% python3 -q
>>> import numpy as np
>>> np.set_printoptions(precision=3, suppress=True, linewidth=140, floatmode="fixed")
>>> J = np.load("test19.npy")
>>> J
array([[ 1, -3,  1,  1, -3,  1],
       [ 2,  1, -3,  2,  1, -3],
       [ 2, -2, -1,  2, -2, -1],
       [-1,  3, -1, -2,  6, -2],
       [-2, -1,  3, -4, -2,  6],
       [-2,  2,  1, -4,  4,  2]])
>>> x = np.array([1, 1, 2, 1, 2, 2])
>>> rhs = J @ x
>>> c, lr = np.zeros(6), 1 / np.linalg.norm(J, 2) ** 2
>>> for i in range(6):
...     c -= lr * J.T @ (J @ c - rhs)
...     if i % 2 == 0: print(i, round(np.linalg.norm(J @ c - rhs), 3))
... 
0 0.988
2 0.96
4 0.933
>>> print(c)
[-0.552  0.363  0.393 -0.885  0.682  0.560]
>>> data = np.array([[0, 4, 4, 0, 1, 3, 3],
...     [2, 4, 0, 2, 1, 2, 3],
...     [4, 5, 2, 5, 5, 3, 1],
...     [3, 2, 5, 1, 2, 1, 0]])
>>> data
array([[0, 4, 4, 0, 1, 3, 3],
       [2, 4, 0, 2, 1, 2, 3],
       [4, 5, 2, 5, 5, 3, 1],
       [3, 2, 5, 1, 2, 1, 0]])
>>> np.linalg.norm(data, axis=1).argmax()
np.int64(2)
>>> round(np.linalg.norm(data, 2), 3)
np.float64(13.711)
>>> print(np.linalg.norm(data, axis=0))
[5.385 7.810 6.708 5.477 5.568 4.796 4.359]
>>> print(np.round(np.linalg.norm(data[0], 1), 3), np.round(np.linalg.norm(data[0], np.inf), 3))
15.0 4.0
>>> E = np.load("run6.npy")
>>> E
array([[3, 3, 2, 0, 2, 3, 1, 2],
       [2, 3, 3, 2, 0, 2, 3, 1],
       [1, 2, 3, 3, 2, 0, 2, 3],
       [3, 1, 2, 3, 3, 2, 0, 2],
       [2, 3, 1, 2, 3, 3, 2, 0],
       [0, 2, 3, 1, 2, 3, 3, 2],
       [2, 0, 2, 3, 1, 2, 3, 3],
       [3, 2, 0, 2, 3, 1, 2, 3]])
>>> # looks like rank 7
>>> ang = np.radians(45)
>>> r_ = np.eye(8)
>>> r_[3, 3] = r_[4, 4] = np.cos(ang)
>>> r_[3, 4], r_[4, 3] = -np.sin(ang), np.sin(ang)
>>> r_
array([[ 1.000,  0.000,  0.000,  0.000,  0.000,  0.000,  0.000,  0.000],
       [ 0.000,  1.000,  0.000,  0.000,  0.000,  0.000,  0.000,  0.000],
       [ 0.000,  0.000,  1.000,  0.000,  0.000,  0.000,  0.000,  0.000],
       [ 0.000,  0.000,  0.000,  0.707, -0.707,  0.000,  0.000,  0.000],
       [ 0.000,  0.000,  0.000,  0.707,  0.707,  0.000,  0.000,  0.000],
       [ 0.000,  0.000,  0.000,  0.000,  0.000,  1.000,  0.000,  0.000],
       [ 0.000,  0.000,  0.000,  0.000,  0.000,  0.000,  1.000,  0.000],
       [ 0.000,  0.000,  0.000,  0.000,  0.000,  0.000,  0.000,  1.000]])
>>> out = E @ r_.T
>>> round(float(np.linalg.det(r_)), 3), round(float(np.trace(r_)), 3)
(1.0, 7.414)
>>> np.round(np.linalg.svd(E, compute_uv=False), 3) + 0, np.round(np.linalg.svd(out, compute_uv=False), 3) + 0
(array([16.000,  4.472,  4.472,  2.449,  2.449,  2.449,  2.449,  0.000]), array([16.000,  4.472,  4.472,  2.449,  2.449,  2.449,  2.449,  0.000]))
>>> x = np.array([0, 2, -1, -2, 2, 1])
>>> (J @ x).argmax()
np.int64(3)
>>> np.einsum("ij,j->i", J, x)
array([-14,   0, -12,  21,   5,  21])
>>> np.linalg.norm(J @ x) <= np.linalg.norm(J, 2) * np.linalg.norm(x) + 1e-9
np.True_
>>> J @ (2 * x)
array([-28,   0, -24,  42,  10,  42])
>>> np.sign((J @ x).round(6))
array([-1,  0, -1,  1,  1,  1])
>>> J @ x
array([-14,   0, -12,  21,   5,  21])
>>> U, sv, VT = np.linalg.svd(E)
>>> sv.round(3) + 0
array([16.000,  4.472,  4.472,  2.449,  2.449,  2.449,  2.449,  0.000])
>>> out = U[:, :7] @ np.diag(sv[:7]) @ VT[:7]
>>> print(round(np.linalg.norm(E - out) / np.linalg.norm(E), 3))
0.0
>>> np.linalg.matrix_rank(E, rtol=0.05)
np.int64(7)
>>> np.abs(np.diag(np.linalg.qr(E)[1])) > 1e-9
array([ True,  True,  True,  True,  True,  True,  True, False])
>>> np.linalg.lstsq(E[:-1].T, E[-1])[2]
np.int32(7)
>>> np.unique(E.round(6), axis=0).shape
(8, 8)
>>> rank = np.linalg.matrix_rank(E)
>>> print(rank)
7
>>> null = np.linalg.svd(E)[2][rank:].T
>>> np.round(E @ null, 3) + 0
array([[0.000],
       [0.000],
       [0.000],
       [0.000],
       [0.000],
       [0.000],
       [0.000],
       [0.000]])
>>> null.shape
(8, 1)
>>> [int(np.linalg.matrix_rank(np.delete(E, i, axis=0))) for i in range(8)]
[7, 7, 7, 7, 7, 7, 7, 7]
>>> np.allclose(E @ null, 0)
True
>>> [int(np.linalg.matrix_rank(E[:, :j + 1])) for j in range(8)]
[1, 2, 3, 4, 5, 6, 7, 7]
>>> np.linalg.matrix_rank(E.T @ E), np.linalg.matrix_rank(E @ E.T)
(np.int64(7), np.int64(7))
>>> feats = np.load("a.npy")
>>> print(feats)
[[ 0  4  4 -2 -2]
 [ 0  4  4 -2 -2]
 [ 0 18 18 -9 -9]
 [ 0  8  8 -4 -4]
 [ 0  6  6 -3 -3]
 [ 0  6  6 -3 -3]
 [ 0 12 12 -6 -6]
 [ 0 18 18 -9 -9]]
>>> [round(float(x), 3) for x in np.linalg.svd(feats, compute_uv=False)[:3]]
[48.99, 0.0, 0.0]
>>> np.linalg.cond(feats) > 100
np.True_
>>> U, sv, VT = np.linalg.svd(feats)
>>> print(sv.round(3) + 0)
[48.990  0.000  0.000  0.000  0.000]
>>> out = U[:, :1] @ np.diag(sv[:1]) @ VT[:1]
>>> np.round(np.linalg.norm(feats - out) / np.linalg.norm(feats), 3)
np.float64(0.0)
>>> np.linalg.matrix_rank(feats, rtol=0.05)
np.int64(1)
>>> round(np.linalg.norm(feats - out, 2), 3), round(sv[1], 3)
(np.float64(0.0), np.float64(0.0))
>>> np.linalg.matrix_rank(out)
np.int64(1)
>>> np.abs(np.diag(np.linalg.qr(feats)[1])) > 1e-9
array([False,  True, False, False, False])
>>> np.allclose(feats[:-1].T @ np.linalg.lstsq(feats[:-1].T, feats[-1])[0], feats[-1])
True
>>> F = np.load("m.npy")
>>> F
array([[ 0,  0,  1,  0,  3,  0],
       [ 0,  0,  0,  0,  0,  0],
       [ 0,  0,  0,  0,  0,  0],
       [38, 19, 37,  9, 21, 54],
       [ 0,  0, 13,  0,  0,  0],
       [ 0,  0,  0,  0,  0,  0],
       [ 0,  0,  0,  0,  0,  1],
       [13, 21, 35,  7, 36, 10],
       [ 0,  0,  0,  0,  0,  0],
       [ 0,  0,  0,  0,  0,  0],
       [ 0,  0,  0,  0,  3,  0],
       [ 0,  0,  0,  5,  0,  3],
       [ 0,  0,  0,  0,  0,  0],
       [ 0,  0,  0,  0,  0,  0],
       [ 0,  0, 14,  0,  0,  0],
       [ 2,  0,  0,  1,  6, 17],
       [14,  0, 10,  0,  0, 22]])
>>> D = np.linalg.norm(F[:, None] - F[None], axis=-1)
>>> D.mean(axis=1).argmax()
np.int64(3)
>>> np.flatnonzero(D[12] < D.mean() / 2)
array([ 0,  1,  2,  5,  6,  8,  9, 10, 11, 12, 13])
>>> np.linalg.matrix_rank(D ** 2)
np.int64(8)
>>> print((D + 1e9 * np.eye(17)).round(6).argmin(axis=1))
[10  2  1  7 14  1  1 14  1  1  0  6  1  1  4 11 15]
>>> W0 = np.loadtxt("dump.csv", delimiter=",")
>>> W0
array([[-0.734, -0.877,  0.889, -4.735, -4.664,  1.217, -4.297],
       [-2.291, -1.803, -1.190,  3.086,  2.170,  0.379,  2.902],
       [-2.532, -1.972,  0.567, -4.819, -5.257,  1.891, -3.991],
       [ 1.702,  1.205, -0.020,  1.543,  1.844, -1.150,  1.319],
       [-0.469, -0.128, -1.146,  4.757,  4.392, -0.603,  4.329],
       [-1.447, -1.146, -0.194, -0.070, -0.174,  0.657,  0.245],
       [-0.872, -1.006,  0.791, -4.674, -4.919,  1.405, -4.078],
       [-0.486, -0.119, -1.262,  4.812,  4.397, -0.758,  4.279],
       [ 4.928,  3.912,  0.259,  3.397,  4.539, -2.572,  2.411],
       [-0.776, -0.542, -1.054,  3.043,  2.728, -0.235,  2.995]])
>>> t3 = np.stack([W0, -2 * W0, W0[::-1]])
>>> np.linalg.matrix_rank(t3)
array([7, 7, 7])
>>> t3.shape
(3, 10, 7)
>>> (t3 @ W0.T).shape
(3, 10, 10)
>>> np.einsum("bij,cij->bc", t3, t3)
array([[  501.872, -1003.744,  -243.833],
       [-1003.744,  2007.488,   487.665],
       [ -243.833,   487.665,   501.872]])
>>> print(np.linalg.norm(t3, axis=(1, 2)))
[22.402 44.805 22.402]
